In [1]: import numpy as np

In [2]: np.set_printoptions(suppress=True, linewidth=200)

In [3]: F = np.maximum(np.array([[1],
   ...:     [0],
   ...:     [2],
   ...:     [2],
   ...:     [1],
   ...:     [2],
   ...:     [1],
   ...:     [1],
   ...:     [0],
   ...:     [0],
   ...:     [0],
   ...:     [0],
   ...:     [0],
   ...:     [2],
   ...:     [0],
   ...:     [1],
   ...:     [0],
   ...:     [1],
   ...:     [2],
   ...:     [2],
   ...:     [2],
   ...:     [2],
   ...:     [1],
   ...:     [2],
   ...:     [1],
   ...:     [0],
   ...:     [2],
   ...:     [2],
   ...:     [2],
   ...:     [2],
   ...:     [2],
   ...:     [2],
   ...:     [0],
   ...:     [1],
   ...:     [1],
   ...:     [2]]) @ np.array([[3, -1, 0]]) + np.array([0, 1, 2]), 0)

In [4]: F
Out[4]: 
array([[3, 0, 2],
       [0, 1, 2],
       [6, 0, 2],
       [6, 0, 2],
       [3, 0, 2],
       [6, 0, 2],
       [3, 0, 2],
       [3, 0, 2],
       [0, 1, 2],
       [0, 1, 2],
       [0, 1, 2],
       [0, 1, 2],
       [0, 1, 2],
       [6, 0, 2],
       [0, 1, 2],
       [3, 0, 2],
       [0, 1, 2],
       [3, 0, 2],
       [6, 0, 2],
       [6, 0, 2],
       [6, 0, 2],
       [6, 0, 2],
       [3, 0, 2],
       [6, 0, 2],
       [3, 0, 2],
       [0, 1, 2],
       [6, 0, 2],
       [6, 0, 2],
       [6, 0, 2],
       [6, 0, 2],
       [6, 0, 2],
       [6, 0, 2],
       [0, 1, 2],
       [3, 0, 2],
       [3, 0, 2],
       [6, 0, 2]])

In [5]: rng = np.random.default_rng(18)

In [6]: Y = F + rng.integers(-2, 3, (36, 2)) @ rng.integers(-2, 3, (2, 3))

In [7]: Y
Out[7]: 
array([[ 7,  6,  6],
       [-3, -3, -1],
       [10,  6,  6],
       [ 9,  2,  5],
       [ 1,  0,  0],
       [ 7,  2,  3],
       [ 1, -2,  0],
       [ 4,  2,  3],
       [ 1,  3,  3],
       [ 3,  3,  5],
       [ 4,  7,  6],
       [-1,  1,  1],
       [-3, -1, -1],
       [ 3, -2, -1],
       [-3, -1, -1],
       [ 7,  4,  6],
       [-1,  1,  1],
       [-1, -6, -2],
       [ 5,  0,  1],
       [ 3, -4, -1],
       [10,  4,  6],
       [ 5,  0,  1],
       [ 3,  2,  2],
       [12,  8,  8],
       [-3, -8, -4],
       [ 6,  9,  8],
       [ 7,  0,  3],
       [ 8,  4,  4],
       [ 6,  2,  2],
       [ 6,  0,  2],
       [ 6, -2,  2],
       [ 4,  0,  0],
       [ 2,  3,  4],
       [ 0, -2, -1],
       [ 7,  6,  6],
       [ 3, -4, -1]])

In [8]: np.round(np.linalg.svd(Y - F, compute_uv=False), 2) + 0
Out[8]: array([33.86,  5.95,  0.  ])

In [9]: np.abs(Y - F).sum(axis=1)
Out[9]: array([14, 10, 14,  8,  4,  4,  6,  4,  4,  8, 14,  2,  8,  8,  8, 12,  2, 14,  2, 10, 12,  2,  2, 20, 20, 20,  2,  8,  2,  0,  2,  4,  6,  8, 14, 10])
